% ipython --no-banner

In [1]: import numpy as np

In [2]: from numpy import linalg as LA

In [3]: np.set_printoptions(precision=1, suppress=True, linewidth=120, floatmode="fixed")

In [4]: rnd = lambda a: np.round(a, 1) + 0

In [5]: E = np.array([[2, 8, 2, 8], [2, 6, 2, 6], [2, 8, 2, 8], [2, 6, 2, 6]])

In [6]: E
Out[6]: 
array([[2, 8, 2, 8],
       [2, 6, 2, 6],
       [2, 8, 2, 8],
       [2, 6, 2, 6]])

In [7]: # null space of dimension 2

In [8]: rng = np.random.default_rng(80960)

In [9]: A2 = E + rng.integers(-2, 3, (4, 2)) @ rng.integers(-2, 3, (2, 4))

In [10]: A2
Out[10]: 
array([[-2, 10,  1,  8],
       [ 6,  6,  2,  6],
       [ 4,  2,  5,  8],
       [ 4,  0,  5,  6]])

In [11]: LA.matrix_rank(A2 - E, tol=1e-8)
Out[11]: np.int64(2)

In [12]: rnd(LA.svd(A2 - E, compute_uv=False))
Out[12]: array([10.6,  4.7,  0.0,  0.0])

In [13]: Q, evecs = LA.qr(A2[:, :2])[0], LA.qr(A2[:, 2:])[0]

In [14]: sv = LA.svd(Q.T @ evecs, compute_uv=False)

In [15]: rnd(LA.norm(Q @ Q.T - evecs @ evecs.T, 2))
Out[15]: np.float64(0.6)

In [16]: (sv > 0.9).sum()
Out[16]: np.int64(1)

In [17]: A2 = E / np.sqrt((E ** 2).mean(axis=1, keepdims=True))

In [18]: LA.matrix_rank(E - E.mean(axis=1, keepdims=True))
Out[18]: np.int64(1)

In [19]: LA.matrix_rank(A2) == LA.matrix_rank(E)
Out[19]: np.True_

In [20]: lab = rng.permutation(4)

In [21]: lab
Out[21]: array([1, 3, 2, 0])

In [22]: A2 = E[lab][:, lab]

In [23]: rnd(LA.det(A2)), rnd(LA.det(E[lab]))
Out[23]: (np.float64(0.0), np.float64(0.0))

In [24]: A2
Out[24]: 
array([[6, 6, 2, 2],
       [6, 6, 2, 2],
       [8, 8, 2, 2],
       [8, 8, 2, 2]])

In [25]: np.allclose(A2, E)
Out[25]: False
